$ ipython --no-banner

In [1]: import numpy as np

In [2]: from numpy import linalg as LA

In [3]: np.set_printoptions(precision=3, suppress=True, linewidth=160)

In [4]: m1 = np.load("data.npy")

In [5]: print(m1)
[[ 0.  0. -4. -4.  1.  5. -5. -5.  4.  2.  0.  0.  1.  2.]
 [ 0.  0.  0.  0.  0.  0.  0.  0.  0.  0.  0.  0.  0.  0.]
 [-4.  0.  0.  0.  0.  0.  0.  0.  0.  0.  0.  0.  0.  0.]
 [-4.  0.  0.  0.  0.  0.  0.  0.  0.  0.  0.  0.  0.  0.]
 [ 1.  0.  0.  0.  0.  0.  0.  0.  0.  0.  0.  0.  0.  0.]
 [ 5.  0.  0.  0.  0.  0.  0.  0.  0.  0.  0.  0.  0.  0.]
 [-5.  0.  0.  0.  0.  0.  0.  0.  0.  0.  0.  0.  0.  0.]
 [-5.  0.  0.  0.  0.  0.  0.  0.  0.  0.  0.  0.  0.  0.]
 [ 4.  0.  0.  0.  0.  0.  0.  0.  0.  0.  0.  0.  0.  0.]
 [ 2.  0.  0.  0.  0.  0.  0.  0.  0.  0.  0.  0.  0.  0.]
 [ 0.  0.  0.  0.  0.  0.  0.  0.  0.  0.  0.  0.  0.  0.]
 [ 0.  0.  0.  0.  0.  0.  0.  0.  0.  0.  0.  0.  0.  0.]
 [ 1.  0.  0.  0.  0.  0.  0.  0.  0.  0.  0.  0.  0.  0.]
 [ 2.  0.  0.  0.  0.  0.  0.  0.  0.  0.  0.  0.  0.  0.]]

In [6]: vec = np.array([-4, -2, 4, -4, 2, 2, -1, -2, 5, 3, 2, 0, 3, 0])

In [7]: a = np.maximum(m1 @ vec, 0)

In [8]: np.maximum(m1 @ vec, 0) - np.maximum(-m1 @ vec, 0)
Out[8]: array([ 56.,   0.,  16.,  16.,  -4., -20.,  20.,  20., -16.,  -8.,   0.,   0.,  -4.,  -8.])

In [9]: print(np.maximum(m1 @ (3 * vec), 0))
[168.   0.  48.  48.   0.   0.  60.  60.   0.   0.   0.   0.   0.   0.]

In [10]: U, sig, vt = LA.svd(m1)

In [11]: print(np.argmax(sig[:-1] / (sig[1:] + 1e-6)) + 1)
2

In [12]: A2 = U[:, :2] @ np.diag(sig[:2]) @ vt[:2]

In [13]: np.round(LA.norm(m1 - A2, 2), 3), round(float(sig[2]), 3)
Out[13]: (np.float64(0.0), 0.0)

In [14]: arr = np.diag(3 * np.array([3, 1, 2, 0, 3, 0, 2, 2, 1])) + np.array([[3, -3, -2, 3, 2, -3, -3, -1, -3],
    ...:     [-3, 0, -3, -2, -1, 3, 0, 1, 3],
    ...:     [-1, 2, -3, -3, 1, 2, 1, -3, -1],
    ...:     [2, 1, 1, 2, -3, -3, -2, 1, 3],
    ...:     [0, -2, -1, 0, 1, -2, -2, 0, 0],
    ...:     [2, -3, 1, 3, -2, 2, -1, 0, 1],
    ...:     [1, 2, 1, -2, 0, 3, 3, -2, -1],
    ...:     [3, 2, -2, 0, 2, 1, -3, 2, 3],
    ...:     [3, 3, 3, -2, 2, -2, -2, 0, 2]])

In [15]: arr
Out[15]: 
array([[12, -3, -2,  3,  2, -3, -3, -1, -3],
       [-3,  3, -3, -2, -1,  3,  0,  1,  3],
       [-1,  2,  3, -3,  1,  2,  1, -3, -1],
       [ 2,  1,  1,  2, -3, -3, -2,  1,  3],
       [ 0, -2, -1,  0, 10, -2, -2,  0,  0],
       [ 2, -3,  1,  3, -2,  2, -1,  0,  1],
       [ 1,  2,  1, -2,  0,  3,  9, -2, -1],
       [ 3,  2, -2,  0,  2,  1, -3,  8,  3],
       [ 3,  3,  3, -2,  2, -2, -2,  0,  5]])

In [16]: vec = np.array([0, 0, 1, 3, 2, 0, -3, 2, -3])

In [17]: y = arr @ vec

In [18]: beta, lr = np.zeros(9), 1 / LA.norm(arr, 2) ** 2

In [19]: for i in range(12):
    ...:     beta -= lr * arr.T @ (arr @ beta - y)
    ...:     if i % 2 == 0: print(i, round(LA.norm(arr @ beta - y), 3))
    ...: 
0 21.046
2 13.29
4 10.156
6 8.69
8 7.799
10 7.123

In [20]: beta
Out[20]: array([ 0.235, -1.865, -0.354,  1.2  ,  1.546, -0.65 , -2.49 ,  1.454, -1.416])

In [21]: round(LA.cond(arr), 3)
Out[21]: np.float64(23.943)
